In [1]: import numpy as np

In [2]: np.set_printoptions(suppress=True, linewidth=160)

In [3]: rd = lambda a: np.round(a, 2) + 0

In [4]: A = np.loadtxt("out18.csv", delimiter=",")

In [5]: print(rd(A))
[[-0.16 -0.15 -0.98]
 [-0.94 -0.29  0.2 ]
 [-0.31  0.94 -0.1 ]]

In [6]: print(rd(np.linalg.matrix_power(A, 4)))
[[-0.26 -0.82 -0.51]
 [-0.36 -0.4   0.84]
 [-0.9   0.4  -0.19]]

In [7]: np.linalg.determinant(A)
---------------------------------------------------------------------------
AttributeError                            Traceback (most recent call last)
Cell In[7], line 1
----> 1 np.linalg.determinant(A)

AttributeError: module 'numpy.linalg' has no attribute 'determinant'

In [8]: print(rd((A - A.T) / 2))
[[ 0.    0.39 -0.33]
 [-0.39  0.   -0.37]
 [ 0.33  0.37  0.  ]]

In [9]: print(np.allclose(A, A.T))
False

In [10]: print(rd(np.trace(A)))
-0.54

In [11]: W2 = np.array([[2, 0, 2, 0], [2, 2, 1, 0], [0, 1, 2, 0], [1, 1, 1, 2]])

In [12]: rng = np.random.default_rng(91)

In [13]: E = (rng.random((18, 4)) < 0.25) @ W2

In [14]: print(E)
[[0 0 0 0]
 [0 0 0 0]
 [0 1 2 0]
 [1 1 1 2]
 [2 2 1 0]
 [0 0 0 0]
 [0 0 0 0]
 [0 1 2 0]
 [0 0 0 0]
 [1 1 1 2]
 [0 0 0 0]
 [0 0 0 0]
 [1 1 1 2]
 [2 2 1 0]
 [1 2 3 2]
 [2 2 1 0]
 [0 0 0 0]
 [5 3 4 2]]

In [15]: Xc = E - E.mean(axis=1)
---------------------------------------------------------------------------
ValueError                                Traceback (most recent call last)
Cell In[15], line 1
----> 1 Xc = E - E.mean(axis=1)

ValueError: operands could not be broadcast together with shapes (18,4) (18,) 

In [16]: Xc = E - E.mean(axis=0)

In [17]: left, sigma, Vt = np.linalg.svd(Xc, full_matrices=False)

In [18]: print(rd(sigma ** 2 / (sigma ** 2).sum()))
[0.77 0.13 0.08 0.02]

In [19]: print(rd(Xc.mean(axis=0)))
[0. 0. 0. 0.]

In [20]: print(np.linalg.matrix_rank(Xc))
4

In [21]: print(np.abs(left[:, 0]).argmax())
17

In [22]: print(rd((sigma ** 2).sum() ** 2 / (sigma ** 4).sum()))
1.61

In [23]: print(np.searchsorted(np.cumsum(sigma ** 2) / (sigma ** 2).sum(), 0.9) + 1)
2

In [24]: print(rd(np.linalg.svd(A, compute_uv=False)))
[1. 1. 1.]

In [25]: print(rd(np.linalg.pinv(A)))
[[-0.16 -0.94 -0.31]
 [-0.15 -0.29  0.94]
 [-0.98  0.2  -0.1 ]]

In [26]: print(rd(A @ A.T))
[[1. 0. 0.]
 [0. 1. 0.]
 [0. 0. 1.]]

In [27]: print(rd(A.T @ A))
[[1. 0. 0.]
 [0. 1. 0.]
 [0. 0. 1.]]

In [28]: idx = rng.permutation(4)

In [29]: out = E[:, idx] * rng.choice([-1, 1], 4)

In [30]: print(out)
[[0 0 0 0]
 [0 0 0 0]
 [0 0 1 2]
 [2 1 1 1]
 [0 2 2 1]
 [0 0 0 0]
 [0 0 0 0]
 [0 0 1 2]
 [0 0 0 0]
 [2 1 1 1]
 [0 0 0 0]
 [0 0 0 0]
 [2 1 1 1]
 [0 2 2 1]
 [2 1 2 3]
 [0 2 2 1]
 [0 0 0 0]
 [2 5 3 4]]

In [31]: left, _, Vt = np.linalg.svd(E.T @ out)

In [32]: print(rd(np.linalg.lstsq(E, out)[0]))
[[0. 1. 0. 0.]
 [0. 0. 1. 0.]
 [0. 0. 0. 1.]
 [1. 0. 0. 0.]]

In [33]: print(idx)
[3 0 1 2]

In [34]: idx = out[:, 3] > np.median(out[:, 3])

In [35]: f = out[idx].mean(axis=0) - out[~idx].mean(axis=0)

In [36]: print(np.argsort(-np.abs(f).round(6), kind="stable"))
[3 2 1 0]

In [37]: print(rd(f))
[0.57 0.86 1.11 2.32]

In [38]: print(rd((((out - out.mean(axis=0)) @ f > 0) == idx).mean()))
0.67

In [39]: out = np.c_[E[:, :3] @ np.array([[-3, 2, -3], [0, -3, 1], [2, -1, 0]]), np.array([2, 3, -2, -3, 1, -1, -2, -2, 2, 2, 0, 2, -1, -3, 0, 1, -2, -3])]

In [40]: print(out)
[[  0   0   0   2]
 [  0   0   0   3]
 [  4  -5   1  -2]
 [ -1  -2  -2  -3]
 [ -4  -3  -4   1]
 [  0   0   0  -1]
 [  0   0   0  -2]
 [  4  -5   1  -2]
 [  0   0   0   2]
 [ -1  -2  -2   2]
 [  0   0   0   0]
 [  0   0   0   2]
 [ -1  -2  -2  -1]
 [ -4  -3  -4  -3]
 [  3  -7  -1   0]
 [ -4  -3  -4   1]
 [  0   0   0  -2]
 [ -7  -3 -12  -3]]

In [41]: print(rd(np.linalg.norm(out - E @ np.linalg.lstsq(E, out)[0], axis=0)))
[0.   0.   0.   7.56]

In [42]: print(rd(np.linalg.lstsq(E, out[:, 0])[0]))
[-3.  0.  2.  0.]

In [43]: data = np.array([[-0.9, 0.7, 1.1, -0.2, -1.8],
    ...:     [0.5, 1.1, 0.2, 0.2, -0.8],
    ...:     [0.1, -0.7, 0.2, -1.0, 1.2],
    ...:     [-0.9, 0.8, -1.3, 0.1, 1.2],
    ...:     [0.6, -0.8, -1.0, 0.0, 0.3]])

In [44]: data[0] = data[4] + 0.1 * rng.normal(size=5)

In [45]: print(rd(data))
[[ 0.76 -0.87 -0.91 -0.16  0.27]
 [ 0.5   1.1   0.2   0.2  -0.8 ]
 [ 0.1  -0.7   0.2  -1.    1.2 ]
 [-0.9   0.8  -1.3   0.1   1.2 ]
 [ 0.6  -0.8  -1.    0.    0.3 ]]

In [46]: idx = rng.permutation(3)

In [47]: print(idx)
[0 2 1]

In [48]: out = A[idx][:, idx]

In [49]: print(rd(np.sort(np.abs(np.linalg.eigvals(out)))))
[1. 1. 1.]

In [50]: print(np.allclose(out, A))
False

In [51]: print(rd(np.trace(out)))
-0.54

In [52]: J = np.array([[-23.0, -1.0, 16.0, -9.0],
    ...:     [52.0, 5.0, -32.0, 18.0],
    ...:     [-20.0, -1.0, 13.0, -9.0],
    ...:     [16.0, 1.0, -14.0, 4.0]])

In [53]: print(np.einsum("ij,ji->", J, J))
59.0

In [54]: print(rd(np.linalg.det(2 * J)), rd(np.linalg.det(J)))
2880.0 180.0

In [55]: print(np.einsum("ii->", J))
-1.0

In [56]: left, sigma, Vt = np.linalg.svd(J)

In [57]: print(np.argmax(sigma[:-1] / (sigma[1:] + 1e-6)) + 1)
1

In [58]: out = left[:, :1] @ np.diag(sigma[:1]) @ Vt[:1]

In [59]: print(rd(np.linalg.norm(J - out) / np.linalg.norm(J)))
0.06

In [60]: Q, r_ = np.linalg.qr(J)

In [61]: print(np.allclose(r_.T @ r_, J.T @ J))
True

In [62]: print(rd(np.abs(np.diag(r_))))
[62.36  1.35  3.32  0.64]

In [63]: print(rd(abs(r_[0, 0])), rd(np.linalg.norm(J[:, 0])))
62.36 62.36

In [64]: print(rd(Q.T @ Q))
[[1. 0. 0. 0.]
 [0. 1. 0. 0.]
 [0. 0. 1. 0.]
 [0. 0. 0. 1.]]

In [65]: print(rd(r_))
[[ 62.36   5.12 -40.35  22.24]
 [  0.    -1.35  -2.49   1.31]
 [  0.     0.     3.32   2.28]
 [  0.     0.     0.     0.64]]

In [66]: blk = np.stack([J, 2 * J, J[::-1]])

In [67]: print(np.linalg.matrix_rank(blk))
[4 4 4]

In [68]: print(np.einsum("bij,cij->bc", blk, blk))
[[ 6064. 12128. -4504.]
 [12128. 24256. -9008.]
 [-4504. -9008.  6064.]]

In [69]: print(rd(np.linalg.norm(blk, axis=(1, 2))))
[ 77.87 155.74  77.87]

In [70]: print(rd(np.linalg.det(blk)))
[ 180. 2880.  180.]

In [71]: K = np.load("run8.npy")

In [72]: print(K)
[[-1  0  0  0]
 [-2  2  0  0]
 [-3 -1 -3  0]
 [-1 -3  2  1]]

In [73]: idx = rng.permutation(4)

In [74]: print(idx)
[0 3 1 2]

In [75]: out = K[idx][:, idx]

In [76]: print(out)
[[-1  0  0  0]
 [-1  1 -3  2]
 [-2  0  2  0]
 [-3  0 -1 -3]]

In [77]: print(rd(np.sort(np.abs(np.linalg.eigvals(out)))))
[1. 1. 2. 3.]

In [78]: hat = np.triu(np.array([[0, 2, 0, 2], [2, 0, 2, 2], [3, 1, 1, 3], [3, 0, 1, 3]]), 1) + np.eye(4)

In [79]: out = hat @ K @ np.linalg.inv(hat)

In [80]: print(rd(np.linalg.det(out)))
6.0

In [81]: print(out)
[[ -7.  12. -20.  52.]
 [-10.  14. -30.  84.]
 [ -6.   2.  -1.  14.]
 [ -1.  -1.   4.  -7.]]

In [82]: print(np.linalg.matrix_rank(out))
4

In [83]: print(np.trace(out), np.trace(K))
-1.0 -1

In [84]: blk = np.stack([out, 2 * out, out[::-1]])

In [85]: print(blk.shape)
(3, 4, 4)

In [86]: print(rd(np.linalg.det(blk)))
[ 6. 96.  6.]

In [87]: print(blk.sum(axis=0))
[[-22.  35. -56. 149.]
 [-36.  44. -91. 266.]
 [-28.  20. -33. 126.]
 [-10.   9.  -8.  31.]]

In [88]: print((blk @ out.T).shape)
(3, 4, 4)

In [89]: print(np.einsum("ij,ji->", K, K))
15

In [90]: print(np.kron(np.eye(2, dtype=int), K))
[[-1  0  0  0  0  0  0  0]
 [-2  2  0  0  0  0  0  0]
 [-3 -1 -3  0  0  0  0  0]
 [-1 -3  2  1  0  0  0  0]
 [ 0  0  0  0 -1  0  0  0]
 [ 0  0  0  0 -2  2  0  0]
 [ 0  0  0  0 -3 -1 -3  0]
 [ 0  0  0  0 -1 -3  2  1]]

In [91]: print(rd(np.linalg.det(K[::-1])))
6.0

In [92]: print(rd(np.linalg.eigvals(K)))
[ 1. -3.  2. -1.]

In [93]: print(rd(np.linalg.eigvals(K).sum().real))
-1.0

In [94]: print(np.poly(K))
[ 1.  1. -7. -1.  6.]

In [95]: print(rd(np.linalg.det(K.T)))
6.0

In [96]: out = np.array([[-2], [1], [1]])

In [97]: W2 = np.array([[5, -1, -4, -1]])

In [98]: X = out @ W2 + 0.3 * rng.normal(size=(3, 4))

In [99]: print(rd(X))
[[-10.27   1.93   8.51   1.82]
 [  4.93  -1.13  -3.68  -0.85]
 [  4.77  -0.88  -3.71  -0.98]]

In [100]: left, sigma, Vt = np.linalg.svd(X)

In [101]: print(rd(sigma))
[16.21  0.36  0.17]

In [102]: print(np.argmax(sigma[:-1] / (sigma[1:] + 1e-6)) + 1)
1

In [103]: out = left[:, :1] @ np.diag(sigma[:1]) @ Vt[:1]

In [104]: print(np.linalg.matrix_rank(X, rtol=0.05))
1

In [105]: print(rd(out))
[[-10.36   2.01   8.37   1.87]
 [  4.8   -0.93  -3.88  -0.87]
 [  4.71  -0.91  -3.81  -0.85]]

In [106]: left, sigma = np.linalg.svd(X)
---------------------------------------------------------------------------
ValueError                                Traceback (most recent call last)
Cell In[106], line 1
----> 1 left, sigma = np.linalg.svd(X)

ValueError: too many values to unpack (expected 2)

In [107]: left, sigma, Vt = np.linalg.svd(X, full_matrices=False)

In [108]: print(rd(np.sqrt((sigma ** 2).sum())), rd(np.linalg.norm(X)))
16.22 16.22

In [109]: print(rd(np.abs(Vt[0])))
[0.76 0.15 0.62 0.14]

In [110]: print(left.shape, sigma.shape, Vt.shape)
(3, 3) (3,) (3, 4)

In [111]: print(np.allclose(left * sigma @ Vt, X))
True

In [112]: print(rd(np.cumsum(sigma ** 2) / np.sum(sigma ** 2)))
[1. 1. 1.]

In [113]: print(rd(left.T @ left))
[[1. 0. 0.]
 [0. 1. 0.]
 [0. 0. 1.]]

In [114]: M = np.load("mat.npy")

In [115]: print(M)
[[-1  3 -2 -3  3]
 [ 3  0  1 -1  1]
 [-3 -2  0  0  3]
 [-1 -1  0 -3  2]
 [-4  3 -3 -2  2]]

In [116]: Q, V = np.linalg.qr(A[:, :2])[0], np.linalg.qr(A[:, 2:])[0]

In [117]: sigma = np.linalg.svd(Q.T @ V, compute_uv=False)

In [118]: print(rd(np.linalg.norm(Q @ Q.T - V @ V.T, 2)))
1.0

In [119]: print((sigma > 0.9).sum())
0

In [120]: print(rd(np.degrees(np.arccos(sigma.clip(0, 1)))))
[90.]

In [121]: left, sigma, Vt = np.linalg.svd(M)

In [122]: print(rd(sigma))
[8.87 4.76 4.36 1.65 0.  ]

In [123]: print(np.argmax(sigma[:-1] / (sigma[1:] + 1e-6)) + 1)
4

In [124]: out = left[:, :4] @ np.diag(sigma[:4]) @ Vt[:4]

In [125]: print(rd(out))
[[-1.  3. -2. -3.  3.]
 [ 3.  0.  1. -1.  1.]
 [-3. -2.  0.  0.  3.]
 [-1. -1.  0. -3.  2.]
 [-4.  3. -3. -2.  2.]]

In [126]: print(np.linalg.matrix_rank(out))
4

In [127]: print(np.linalg.matrix_rank(M, rtol=0.05))
4

In [128]: rk = np.linalg.matrix_rank(M)

In [129]: print(rk)
4

In [130]: N = np.linalg.svd(M)[2][rk:].T

In [131]: print(rd(N[:, 0] / N[np.abs(N[:, 0]).round(6).argmax(), 0]))
[-0.35  0.5   1.   -0.06 -0.01]

In [132]: print([int(np.linalg.matrix_rank(M[:i])) for i in range(1, len(M) + 1)])
[1, 2, 3, 4, 4]

In [133]: print([int(np.linalg.matrix_rank(np.delete(M, i, axis=0))) for i in range(5)])
[4, 4, 3, 3, 4]

In [134]: print(np.allclose(M @ N, 0))
True

In [135]: print(np.linalg.matrix_rank(M.T @ M), np.linalg.matrix_rank(M @ M.T))
4 4
